% python3 -q
>>> import numpy as np
>>> np.set_printoptions(precision=3, suppress=True, linewidth=140, sign=" ")
>>> M = np.loadtxt("a.csv", delimiter=",")
>>> M
array([[ 2.228, -1.6  ,  1.1  ],
       [-0.188,  0.2  , -0.1  ],
       [-1.58 , -0.1  , -0.8  ],
       [ 2.986, -0.4  ,  1.5  ],
       [-1.813, -0.6  , -0.9  ],
       [-0.419, -0.3  , -0.2  ],
       [-0.619,  0.4  , -0.3  ],
       [-0.387,  1.   , -0.2  ],
       [-0.182,  0.5  , -0.1  ],
       [ 0.173,  1.   ,  0.1  ],
       [-0.416, -0.8  , -0.2  ],
       [ 2.587,  0.1  ,  1.3  ],
       [-2.215,  2.4  , -1.1  ]])
>>> Xc = M - M.mean(axis=0)
>>> U, sv, Vh = np.linalg.svd(Xc, full_matrices=False)
>>> np.round(Xc.mean(axis=0), 3) + 0
array([ 0.,  0.,  0.])
>>> (np.sign(U[:, 0]) == np.sign(U[0, 0])).astype(int)
array([ 1,  0,  0,  1,  0,  0,  0,  0,  0,  0,  0,  1,  0])
>>> np.round(sv ** 2 / (sv ** 2).sum(), 3) + 0
array([ 0.831,  0.169,  0.   ])
>>> sv
array([ 6.58 ,  2.963,  0.028])
>>> np.abs(Vh[-1])
array([ 0.447,  0.002,  0.894])
>>> np.searchsorted(np.cumsum(sv ** 2) / (sv ** 2).sum(), 0.9) + 1
np.int64(2)
>>> np.linalg.matrix_rank(Xc)
np.int64(3)
>>> Xc = (M - M.mean(axis=0)) / M.std(axis=0)
>>> Xc.std(axis=0)
array([ 1.,  1.,  1.])
>>> coef = np.linalg.lstsq(np.delete(Xc, 0, axis=1), Xc[:, 0])[0]
>>> np.abs(coef).argmax()
np.int64(1)
>>> A = np.load("block10.npy")
>>> A
array([[-2.063, -0.999, -0.068, -1.908],
       [-2.02 , -1.059, -0.057, -2.002],
       [-3.989, -2.026,  0.087, -4.035]])
>>> U, sv, Vh = np.linalg.svd(A)
>>> sv
array([ 7.375,  0.16 ,  0.061])
>>> other = U[:, :1] @ np.diag(sv[:1]) @ Vh[:1]
>>> round(float(np.linalg.norm(A - other) / np.linalg.norm(A)), 3)
0.023
>>> np.round(np.abs(A - other).max(), 3)
np.float64(0.076)
>>> np.linalg.matrix_rank(A, rtol=0.05)
np.int64(1)
>>> other = A / np.linalg.norm(A, axis=1, keepdims=True)
>>> C2 = other @ other.T
>>> (np.abs(C2) > 0.9).astype(int)
array([[ 1,  1,  1],
       [ 1,  1,  1],
       [ 1,  1,  1]])
>>> C2[2]
array([ 0.998,  0.999,  1.   ])
